>>> import numpy as np
>>> from numpy import linalg as LA
>>> np.set_printoptions(precision=3, suppress=True, linewidth=100, floatmode="fixed")
>>> A, _ = LA.qr(np.array([[-0.3, 0.0, 0.5, 1.2, -1.2, 1.2, -0.4, -0.1, -0.5, 2.9],
...     [-0.6, -0.7, -1.2, -0.7, 0.2, 0.8, 0.2, 0.9, 0.5, -0.3],
...     [-0.3, 0.6, -0.5, 0.2, -1.8, 0.1, 1.1, -1.2, -0.5, -1.1],
...     [0.2, -1.7, 0.9, 1.3, -0.9, -0.1, -0.1, -0.3, 0.3, 1.0],
...     [0.6, -1.3, 0.5, -1.9, 0.0, 0.1, 0.6, -1.2, 1.3, 0.4],
...     [1.4, 1.1, -0.7, 0.1, 1.2, 0.9, 0.6, 0.3, 0.9, -0.4],
...     [0.3, 0.8, -0.5, -1.3, 3.1, 1.3, -0.4, 0.8, -1.0, 1.6],
...     [-0.7, -2.0, -0.8, -0.8, 0.0, -1.0, -0.6, 0.9, -1.1, 0.5],
...     [1.7, 0.0, 1.9, -2.8, 0.7, -0.6, -0.5, -0.7, -1.6, 0.0],
...     [0.2, -1.2, 0.3, 0.6, -0.1, -1.5, 0.6, 0.3, 0.2, 0.9]]))
>>> print(A)
[[-0.118  0.028  0.315 -0.207 -0.063 -0.598  0.212  0.261 -0.226  0.563]
 [-0.237 -0.146 -0.425  0.229 -0.111 -0.353 -0.047  0.648  0.131 -0.337]
 [-0.118  0.201 -0.068  0.041 -0.663  0.003 -0.300 -0.132 -0.614 -0.126]
 [ 0.079 -0.508  0.162 -0.485  0.115 -0.315 -0.012 -0.197 -0.199 -0.532]
 [ 0.237 -0.430 -0.097  0.293 -0.219 -0.326 -0.459 -0.327  0.309  0.311]
 [ 0.553  0.187 -0.627 -0.421 -0.137 -0.097  0.215 -0.020  0.018  0.120]
 [ 0.118  0.203 -0.231  0.297  0.657 -0.262 -0.250 -0.116 -0.476  0.006]
 [-0.276 -0.511 -0.352  0.219 -0.006  0.178  0.522 -0.217 -0.304  0.215]
 [ 0.671 -0.157  0.327  0.425 -0.125  0.070  0.266  0.284 -0.217 -0.136]
 [ 0.079 -0.364 -0.053 -0.297  0.132  0.445 -0.447  0.456 -0.231  0.306]]
>>> rng = np.random.default_rng(3601)
>>> lab = rng.permutation(10)
>>> print(lab)
[0 2 6 7 8 1 4 5 3 9]
>>> A2 = A[lab][:, lab]
>>> print(np.allclose(A2, A))
False
>>> print(np.diag(A2))
[-0.118 -0.068 -0.250 -0.217 -0.217 -0.146 -0.219 -0.097 -0.485  0.306]
>>> A2 = A / np.sqrt((A ** 2).mean(axis=1, keepdims=True))
>>> print(LA.norm(A2, axis=1))
[3.162 3.162 3.162 3.162 3.162 3.162 3.162 3.162 3.162 3.162]
>>> print(LA.matrix_rank(A2) == LA.matrix_rank(A))
True
>>> print(LA.matrix_rank(A - A.mean(axis=1, keepdims=True)))
9
>>> A2 = A / LA.norm(A, axis=1, keepdims=True)
>>> gram = A2 @ A2.T
>>> print((np.abs(gram) > 0.9).astype(int))
[[1 0 0 0 0 0 0 0 0 0]
 [0 1 0 0 0 0 0 0 0 0]
 [0 0 1 0 0 0 0 0 0 0]
 [0 0 0 1 0 0 0 0 0 0]
 [0 0 0 0 1 0 0 0 0 0]
 [0 0 0 0 0 1 0 0 0 0]
 [0 0 0 0 0 0 1 0 0 0]
 [0 0 0 0 0 0 0 1 0 0]
 [0 0 0 0 0 0 0 0 1 0]
 [0 0 0 0 0 0 0 0 0 1]]
>>> print(LA.norm(A2, axis=1))
[1.000 1.000 1.000 1.000 1.000 1.000 1.000 1.000 1.000 1.000]
>>> print(np.round(A @ A.T, 3) + 0)
[[1.000 0.000 0.000 0.000 0.000 0.000 0.000 0.000 0.000 0.000]
 [0.000 1.000 0.000 0.000 0.000 0.000 0.000 0.000 0.000 0.000]
 [0.000 0.000 1.000 0.000 0.000 0.000 0.000 0.000 0.000 0.000]
 [0.000 0.000 0.000 1.000 0.000 0.000 0.000 0.000 0.000 0.000]
 [0.000 0.000 0.000 0.000 1.000 0.000 0.000 0.000 0.000 0.000]
 [0.000 0.000 0.000 0.000 0.000 1.000 0.000 0.000 0.000 0.000]
 [0.000 0.000 0.000 0.000 0.000 0.000 1.000 0.000 0.000 0.000]
 [0.000 0.000 0.000 0.000 0.000 0.000 0.000 1.000 0.000 0.000]
 [0.000 0.000 0.000 0.000 0.000 0.000 0.000 0.000 1.000 0.000]
 [0.000 0.000 0.000 0.000 0.000 0.000 0.000 0.000 0.000 1.000]]
>>> print(LA.norm(A, axis=0))
[1.000 1.000 1.000 1.000 1.000 1.000 1.000 1.000 1.000 1.000]
>>> print(LA.svd(A, compute_uv=False))
[1.000 1.000 1.000 1.000 1.000 1.000 1.000 1.000 1.000 1.000]
>>> print(np.round(A.T @ A, 3) + 0)
[[1.000 0.000 0.000 0.000 0.000 0.000 0.000 0.000 0.000 0.000]
 [0.000 1.000 0.000 0.000 0.000 0.000 0.000 0.000 0.000 0.000]
 [0.000 0.000 1.000 0.000 0.000 0.000 0.000 0.000 0.000 0.000]
 [0.000 0.000 0.000 1.000 0.000 0.000 0.000 0.000 0.000 0.000]
 [0.000 0.000 0.000 0.000 1.000 0.000 0.000 0.000 0.000 0.000]
 [0.000 0.000 0.000 0.000 0.000 1.000 0.000 0.000 0.000 0.000]
 [0.000 0.000 0.000 0.000 0.000 0.000 1.000 0.000 0.000 0.000]
 [0.000 0.000 0.000 0.000 0.000 0.000 0.000 1.000 0.000 0.000]
 [0.000 0.000 0.000 0.000 0.000 0.000 0.000 0.000 1.000 0.000]
 [0.000 0.000 0.000 0.000 0.000 0.000 0.000 0.000 0.000 1.000]]
>>> M = np.loadtxt("w.csv", delimiter=",")
>>> print(M)
[[ 0.523 -0.977 -0.235  0.982 -0.843 -0.892  0.970  0.523]
 [-0.999 -0.977 -1.000 -0.405 -1.000 -0.997  1.000  0.993]
 [ 0.854 -0.149  0.711 -0.851 -0.978 -0.885  0.864 -0.030]
 [-1.000  0.501 -0.999 -0.998 -0.987 -0.988  0.999  0.999]
 [-0.782  0.470 -0.558 -0.658  0.020  0.110 -0.070  0.327]
 [ 0.821 -0.965 -0.110  0.990 -0.808 -0.485  0.735 -0.235]
 [-0.927 -0.896 -0.881 -0.963 -1.000 -1.000  1.000  0.990]
 [-0.941 -0.892 -0.972  0.995  0.647  0.641 -0.070  0.422]
 [ 0.731 -0.864 -0.149  0.551 -0.992 -0.834  0.903 -0.050]
 [-0.753  0.834 -0.040 -0.949  0.523  0.020 -0.178  0.414]
 [ 0.770  0.821  0.939 -0.943  0.731 -0.235 -0.254 -0.149]
 [-0.040  0.740  0.397 -0.273  0.951  0.814 -0.905 -0.405]
 [-0.572  0.178 -0.110  0.139  0.848  0.178 -0.110  0.363]
 [-0.319 -0.675 -0.680  0.670 -0.808 -0.300  0.558  0.168]
 [ 0.980  0.843  0.987  0.917  1.000  0.995 -0.999 -0.963]
 [-0.991 -0.070 -0.987  0.254 -0.363  0.478 -0.040  0.611]
 [-0.310  0.300 -0.530 -0.217 -0.470  0.565 -0.629 -0.380]
 [ 0.726  0.856  0.959 -0.824  0.986  0.300 -0.696 -0.178]
 [ 1.000 -0.998  0.995  1.000  0.923 -0.867  0.929 -0.397]
 [ 0.641  0.691  0.786 -0.537  0.845  0.551 -0.786 -0.485]
 [ 0.254  0.999  0.998 -1.000  0.999 -0.159 -0.762  0.501]
 [ 0.851 -0.951  0.380  0.973 -0.647 -0.766  0.885  0.090]
 [-0.994  0.995 -0.926 -0.978  0.987  0.996 -0.999 -0.501]
 [-0.998  0.992 -0.641 -0.945  1.000  0.969 -0.982  0.749]]
>>> lab = M[:, 4] > np.median(M[:, 4])
>>> u = M[lab].mean(axis=0) - M[~lab].mean(axis=0)
>>> print(((M - M.mean(axis=0)) @ u > 0).astype(int))
[0 0 0 0 1 0 0 0 0 1 1 1 1 0 1 0 1 1 0 1 1 0 1 1]
>>> x = np.array([0, 2, 3, 3, 0, 1, 0, 1])
>>> target = M @ x
>>> print(np.round(LA.lstsq(M, target)[0], 3) + 0)
[0.000 2.000 3.000 3.000 0.000 1.000 0.000 1.000]
>>> try:
...     LA.solve(M, target)
... except LA.LinAlgError as e:
...     print(e)
... 
Last 2 dimensions of the array must be square
>>> print(np.round(LA.pinv(M) @ M, 3) + 0)
[[1.000 0.000 0.000 0.000 0.000 0.000 0.000 0.000]
 [0.000 1.000 0.000 0.000 0.000 0.000 0.000 0.000]
 [0.000 0.000 1.000 0.000 0.000 0.000 0.000 0.000]
 [0.000 0.000 0.000 1.000 0.000 0.000 0.000 0.000]
 [0.000 0.000 0.000 0.000 1.000 0.000 0.000 0.000]
 [0.000 0.000 0.000 0.000 0.000 1.000 0.000 0.000]
 [0.000 0.000 0.000 0.000 0.000 0.000 1.000 0.000]
 [0.000 0.000 0.000 0.000 0.000 0.000 0.000 1.000]]
>>> target = target + 0.02 * rng.normal(size=24)
>>> print(target)
[-0.050 -6.167 -1.635 -4.989 -2.249 -0.039 -7.297 -0.680 -1.412 -0.850  1.273  2.257  0.994 -1.513
  7.419 -1.279 -1.439  2.240  2.707  2.188  2.339  1.474 -3.203 -1.026]
>>> beta, *_ = LA.lstsq(M, target)
>>> print(np.round(M.T @ (target - M @ beta), 3) + 0)
[0.000 0.000 0.000 0.000 0.000 0.000 0.000 0.000]
>>> print(round(LA.norm(target - M @ beta), 3))
0.071
>>> print(beta.round())
[ 0.000  2.000  3.000  3.000  0.000  1.000 -0.000  1.000]
